% python3 -q
>>> import numpy as np
>>> np.set_printoptions(suppress=True, linewidth=100)
>>> def tidy(a):
...     return np.round(a, 3) + 0
... 
>>> A = np.load("run2.npy")
>>> A
array([[ 1,  0,  0,  0,  0],
       [ 2,  1,  0,  0,  0],
       [-2,  0,  1,  0,  0],
       [ 1,  0, -2,  1,  0],
       [-2, -2, -3,  0,  1]])
>>> # triangular
>>> gram = A.T @ A
>>> np.linalg.matrix_rank(gram)
np.int64(5)
>>> tidy(np.linalg.svd(A, compute_uv=False) ** 2)
array([21.442, 12.424,  0.912,  0.201,  0.02 ])
>>> np.allclose(gram, gram.T)
True
>>> r0 = np.array([-1, 1])
>>> np.cross(A[4, :3], A[2, :3])
array([-2,  8, -4])
>>> np.convolve(A[4], r0)
array([ 2,  0,  1, -3, -1,  1])
>>> evals, V = np.linalg.eig(A)
>>> tidy(np.sort(np.linalg.eigvals(A @ A)))
array([1., 1., 1., 1., 1.])
>>> tidy(np.sort(np.linalg.eigvals(A.T)))
array([1., 1., 1., 1., 1.])
>>> np.prod(evals)
np.float64(1.0)
>>> A @ V[:, 0] - evals[0] * V[:, 0]
array([0., 0., 0., 0., 0.])
>>> evals
array([1., 1., 1., 1., 1.])
>>> rng = np.random.default_rng(98241)
>>> X = np.array([[0, 2, 1, 2, 2],
...     [3, 3, 3, 1, 2],
...     [1, 3, 3, 1, 1],
...     [3, 2, 3, 2, 0],
...     [2, 3, 3, 1, 2],
...     [0, 0, 3, 3, 1],
...     [3, 2, 2, 1, 2]]) * (rng.random((7, 5)) < 0.3)
>>> X
array([[0, 0, 0, 0, 0],
       [0, 3, 3, 0, 0],
       [0, 0, 0, 0, 0],
       [0, 2, 0, 0, 0],
       [0, 3, 3, 0, 2],
       [0, 0, 0, 0, 0],
       [0, 2, 0, 0, 2]])
>>> # rows and columns are dependent
>>> np.allclose(X[:-1].T @ np.linalg.lstsq(X[:-1].T, X[-1])[0], X[-1])
True
>>> np.abs(np.diag(np.linalg.qr(X)[1])) > 1e-9
array([False,  True,  True, False,  True])
>>> ang = np.radians(120)
>>> Rm = np.eye(5)
>>> Rm[4, 4] = Rm[0, 0] = np.cos(ang)
>>> Rm[4, 0], Rm[0, 4] = -np.sin(ang), np.sin(ang)
>>> tidy(Rm)
array([[-0.5  ,  0.   ,  0.   ,  0.   ,  0.866],
       [ 0.   ,  1.   ,  0.   ,  0.   ,  0.   ],
       [ 0.   ,  0.   ,  1.   ,  0.   ,  0.   ],
       [ 0.   ,  0.   ,  0.   ,  1.   ,  0.   ],
       [-0.866,  0.   ,  0.   ,  0.   , -0.5  ]])
>>> M2 = X @ Rm.T
>>> tidy(np.linalg.det(Rm)), np.trace(Rm)
(np.float64(1.0), np.float64(2.0))
>>> np.allclose(X @ X.T, M2 @ M2.T)
True
>>> np.allclose(np.linalg.norm(X, axis=1), np.linalg.norm(M2, axis=1))
True
>>> tidy(np.abs(M2 - X).max(axis=0))
array([1.732, 0.   , 0.   , 0.   , 3.   ])
>>> tidy(np.linalg.svd(X, compute_uv=False)), tidy(np.linalg.svd(M2, compute_uv=False))
(array([6.644, 2.341, 1.543, 0.   , 0.   ]), array([6.644, 2.341, 1.543, 0.   , 0.   ]))
>>> left, sig, vt = np.linalg.svd(X)
>>> tidy(sig)
array([6.644, 2.341, 1.543, 0.   , 0.   ])
>>> np.argmax(sig[:-1] / (sig[1:] + 1e-6)) + 1
np.int64(3)
>>> M2 = left[:, :3] @ np.diag(sig[:3]) @ vt[:3]
>>> np.linalg.matrix_rank(M2)
np.int64(3)
>>> tidy(np.linalg.norm(X - M2, 2)), sig[3]
(np.float64(0.0), np.float64(0.0))
>>> tidy(M2)
array([[0., 0., 0., 0., 0.],
       [0., 3., 3., 0., 0.],
       [0., 0., 0., 0., 0.],
       [0., 2., 0., 0., 0.],
       [0., 3., 3., 0., 2.],
       [0., 0., 0., 0., 0.],
       [0., 2., 0., 0., 2.]])
>>> left, sig, vt = np.linalg.svd(X)
>>> V = vt[:(sig > 1e-8).sum()]
>>> x0 = X[5] + 5 * X[0] + rng.integers(2) * np.eye(5)[3]
>>> x0
array([0., 0., 0., 0., 0.])
>>> np.allclose(V.T @ V @ x0, x0)
True
>>> tidy(V.T @ V)
array([[0., 0., 0., 0., 0.],
       [0., 1., 0., 0., 0.],
       [0., 0., 1., 0., 0.],
       [0., 0., 0., 0., 0.],
       [0., 0., 0., 0., 1.]])
>>> gram = X.T @ X
>>> tidy(np.linalg.eigvalsh(gram)[::-1])
array([44.14 ,  5.478,  2.382,  0.   ,  0.   ])
>>> W0 = np.load("case5.npy")
>>> W0
array([[ 84,  14,  54,  42,  29,   4],
       [ 14,  57,   3,  18,   8,   9],
       [ 54,   3,  55,  40,  36,   5],
       [ 42,  18,  40,  37,  30,   4],
       [ 29,   8,  36,  30,  55, -25],
       [  4,   9,   5,   4, -25,  41]])
>>> O = A.astype(float).copy()
>>> for j in range(5):
...     O[:, j] -= O[:, :j] @ (O[:, :j].T @ O[:, j])
...     O[:, j] /= np.linalg.norm(O[:, j])
... 
>>> tidy(O.T @ O)
array([[1., 0., 0., 0., 0.],
       [0., 1., 0., 0., 0.],
       [0., 0., 1., 0., 0.],
       [0., 0., 0., 1., 0.],
       [0., 0., 0., 0., 1.]])
>>> M2 = np.array([[3, -1, -1, 5, 2, -1, 2],
...     [5, 0, -1, -2, -2, -2, 4],
...     [3, 3, 3, 5, 2, 4, 1],
...     [3, -2, 2, 3, 2, -2, 0],
...     [-5, 3, 4, -2, 1, 1, 2],
...     [-3, -4, 0, 4, -4, 0, 4],
...     [-4, 4, 0, -1, -1, -2, 4]])
>>> M = np.triu(M2)
>>> M
array([[ 3, -1, -1,  5,  2, -1,  2],
       [ 0,  0, -1, -2, -2, -2,  4],
       [ 0,  0,  3,  5,  2,  4,  1],
       [ 0,  0,  0,  3,  2, -2,  0],
       [ 0,  0,  0,  0,  1,  1,  2],
       [ 0,  0,  0,  0,  0,  0,  4],
       [ 0,  0,  0,  0,  0,  0,  4]])
>>> # rows and columns are dependent
>>> r0 = np.array([3, 2, 1, 0, 2, 0])
>>> M2 = W0 + np.outer(r0, np.eye(6)[0])
>>> np.linalg.matrix_rank(M2 - W0)
np.int64(1)
>>> tidy(np.linalg.det(M2) / np.linalg.det(W0)), tidy(1 + np.linalg.solve(W0, r0)[0])
(np.float64(1.136), np.float64(1.136))
>>> mat = np.loadtxt("block6.csv", delimiter=",")
>>> tidy(mat)
array([[ 17.954,  35.204, -51.484, -17.698,  36.364],
       [  4.915,  15.044, -14.174,  -0.136,  11.269],
       [  4.271,  13.762, -12.139,   0.621,   9.871],
       [  2.985,  10.964,  -7.949,   2.015,   6.964],
       [  1.964,   8.37 ,  -4.462,   2.911,   4.492],
       [  0.307,   1.151,   0.824,   1.436,  -0.054],
       [  0.091,   0.211,   0.239,   0.307,  -0.044],
       [ -0.838,  -0.802,  -1.37 ,  -1.209,   0.283],
       [ -2.24 ,  -1.282,  -2.266,  -1.446,   0.301],
       [-37.612,  -9.45 ,  22.241,  30.762, -20.57 ],
       [-39.302,  -9.917,  23.932,  32.615, -21.831],
       [-41.069, -10.411,  25.722,  34.565, -23.16 ]])
>>> # looks like rank 3
>>> low = np.linalg.cholesky(W0)
>>> tidy(low @ low.T)
array([[ 84.,  14.,  54.,  42.,  29.,   4.],
       [ 14.,  57.,   3.,  18.,   8.,   9.],
       [ 54.,   3.,  55.,  40.,  36.,   5.],
       [ 42.,  18.,  40.,  37.,  30.,   4.],
       [ 29.,   8.,  36.,  30.,  55., -25.],
       [  4.,   9.,   5.,   4., -25.,  41.]])
>>> tidy(np.diag(low) ** 2)
array([84.   , 54.667, 19.627,  3.502, 27.638,  8.007])
>>> tidy(np.linalg.norm(mat, 2) / np.linalg.norm(mat))
np.float64(0.936)
>>> [round(float(x), 3) for x in np.linalg.svd(mat, compute_uv=False)[:3]]
[127.583, 46.819, 10.582]
>>> Z = mat[[2, 4]].astype(float)
>>> for _ in range(7):
...     labels = np.linalg.norm(mat[:, None] - Z, axis=-1).argmin(axis=1)
...     Z = np.array([mat[labels == j].mean(axis=0) for j in range(2)])
... 
>>> labels
array([0, 0, 0, 0, 0, 1, 1, 1, 1, 1, 1, 1])
>>> tidy(Z[1] - Z[0])
array([-23.655, -21.026,  27.945,  16.319, -23.089])
>>> np.bincount(labels)
array([5, 7])
>>> tidy(Z)
array([[  6.418,  16.669, -18.042,  -2.457,  13.792],
       [-17.238,  -4.357,   9.903,  13.862,  -9.296]])
>>> labels = mat[:, 1] > np.median(mat[:, 1])
>>> r0 = mat[labels].mean(axis=0) - mat[~labels].mean(axis=0)
>>> (((mat - mat.mean(axis=0)) @ r0 > 0) == labels).mean()
np.float64(0.75)
>>> ((mat - mat.mean(axis=0)) @ r0 > 0).astype(int)
array([1, 1, 1, 1, 1, 1, 1, 1, 1, 0, 0, 0])
>>> labels.astype(int)
array([1, 1, 1, 1, 1, 1, 0, 0, 0, 0, 0, 0])
>>> tidy(r0)
array([ 25.561,  19.357, -26.314, -17.741,  22.322])
>>> F = np.load("x.npy")
>>> F
array([[3., 0., 0., 0.],
       [0., 3., 2., 0.],
       [0., 2., 3., 0.],
       [0., 0., 0., 3.]])
>>> evals, V = np.linalg.eigh(F)
>>> x0 = np.array([3, 2, 2, -2])
>>> tidy(V * np.maximum(evals, 0) @ V.T)
array([[3., 0., 0., 0.],
       [0., 3., 2., 0.],
       [0., 2., 3., 0.],
       [0., 0., 0., 3.]])
>>> tidy(V * np.abs(evals) @ V.T)
array([[3., 0., 0., 0.],
       [0., 3., 2., 0.],
       [0., 2., 3., 0.],
       [0., 0., 0., 3.]])
>>> np.abs(F).sum(axis=1).max(), np.abs(evals).max()
(np.float64(5.0), np.float64(5.0))
>>> O, Rm = np.linalg.qr(F)
>>> tidy(np.abs(np.diag(Rm)))
array([3.   , 3.606, 1.387, 3.   ])
>>> tidy(O)
array([[ 1.   ,  0.   ,  0.   ,  0.   ],
       [ 0.   , -0.832, -0.555,  0.   ],
       [ 0.   , -0.555,  0.832,  0.   ],
       [ 0.   ,  0.   ,  0.   ,  1.   ]])
>>> np.allclose(Rm.T @ Rm, F.T @ F)
True
>>> tidy(O @ Rm)
array([[3., 0., 0., 0.],
       [0., 3., 2., 0.],
       [0., 2., 3., 0.],
       [0., 0., 0., 3.]])
>>> tidy(O.T @ O)
array([[1., 0., 0., 0.],
       [0., 1., 0., 0.],
       [0., 0., 1., 0.],
       [0., 0., 0., 1.]])
>>> O.shape, Rm.shape
((4, 4), (4, 4))
>>> F.reshape(2, -1)
array([[3., 0., 0., 0., 0., 3., 2., 0.],
       [0., 2., 3., 0., 0., 0., 0., 3.]])
>>> t3 = F.reshape(4, 2, -1)
>>> t3[:, 0]
array([[3., 0.],
       [0., 3.],
       [0., 2.],
       [0., 0.]])
>>> t3.transpose(1, 0, 2)
array([[[3., 0.],
        [0., 3.],
        [0., 2.],
        [0., 0.]],

       [[0., 0.],
        [2., 0.],
        [3., 0.],
        [0., 3.]]])
>>> t3.shape
(4, 2, 2)
>>> Z = np.array([[0, 5, 2]])
>>> E = rng.normal(size=(33, 1)) @ Z + np.array([1, 2, 2])
>>> tidy(E)
array([[ 1.   , -3.531, -0.213],
       [ 1.   ,  3.643,  2.657],
       [ 1.   , -3.725, -0.29 ],
       [ 1.   , 10.642,  5.457],
       [ 1.   , -2.797,  0.081],
       [ 1.   ,  3.231,  2.492],
       [ 1.   ,  0.586,  1.434],
       [ 1.   ,  1.562,  1.825],
       [ 1.   , -6.018, -1.207],
       [ 1.   ,  5.036,  3.215],
       [ 1.   ,  0.175,  1.27 ],
       [ 1.   ,  0.225,  1.29 ],
       [ 1.   , -5.179, -0.871],
       [ 1.   , -2.1  ,  0.36 ],
       [ 1.   ,  0.974,  1.59 ],
       [ 1.   , -0.539,  0.985],
       [ 1.   ,  0.589,  1.436],
       [ 1.   , -4.2  , -0.48 ],
       [ 1.   ,  2.921,  2.368],
       [ 1.   ,  5.756,  3.503],
       [ 1.   , -5.851, -1.14 ],
       [ 1.   ,  6.254,  3.701],
       [ 1.   ,  1.439,  1.775],
       [ 1.   ,  2.787,  2.315],
       [ 1.   ,  8.655,  4.662],
       [ 1.   , -2.569,  0.172],
       [ 1.   ,  0.542,  1.417],
       [ 1.   , -5.657, -1.063],
       [ 1.   , -1.955,  0.418],
       [ 1.   , -0.721,  0.911],
       [ 1.   ,  6.049,  3.62 ],
       [ 1.   ,  2.006,  2.002],
       [ 1.   ,  2.443,  2.177]])
>>> left, sig, vt = np.linalg.svd(E)
>>> tidy(sig)
array([26.439,  8.31 ,  0.   ])
>>> M2 = left[:, :2] @ np.diag(sig[:2]) @ vt[:2]
>>> np.linalg.matrix_rank(M2)
np.int64(2)
>>> tidy(M2)
array([[ 1.   , -3.531, -0.213],
       [ 1.   ,  3.643,  2.657],
       [ 1.   , -3.725, -0.29 ],
       [ 1.   , 10.642,  5.457],
       [ 1.   , -2.797,  0.081],
       [ 1.   ,  3.231,  2.492],
       [ 1.   ,  0.586,  1.434],
       [ 1.   ,  1.562,  1.825],
       [ 1.   , -6.018, -1.207],
       [ 1.   ,  5.036,  3.215],
       [ 1.   ,  0.175,  1.27 ],
       [ 1.   ,  0.225,  1.29 ],
       [ 1.   , -5.179, -0.871],
       [ 1.   , -2.1  ,  0.36 ],
       [ 1.   ,  0.974,  1.59 ],
       [ 1.   , -0.539,  0.985],
       [ 1.   ,  0.589,  1.436],
       [ 1.   , -4.2  , -0.48 ],
       [ 1.   ,  2.921,  2.368],
       [ 1.   ,  5.756,  3.503],
       [ 1.   , -5.851, -1.14 ],
       [ 1.   ,  6.254,  3.701],
       [ 1.   ,  1.439,  1.775],
       [ 1.   ,  2.787,  2.315],
       [ 1.   ,  8.655,  4.662],
       [ 1.   , -2.569,  0.172],
       [ 1.   ,  0.542,  1.417],
       [ 1.   , -5.657, -1.063],
       [ 1.   , -1.955,  0.418],
       [ 1.   , -0.721,  0.911],
       [ 1.   ,  6.049,  3.62 ],
       [ 1.   ,  2.006,  2.002],
       [ 1.   ,  2.443,  2.177]])
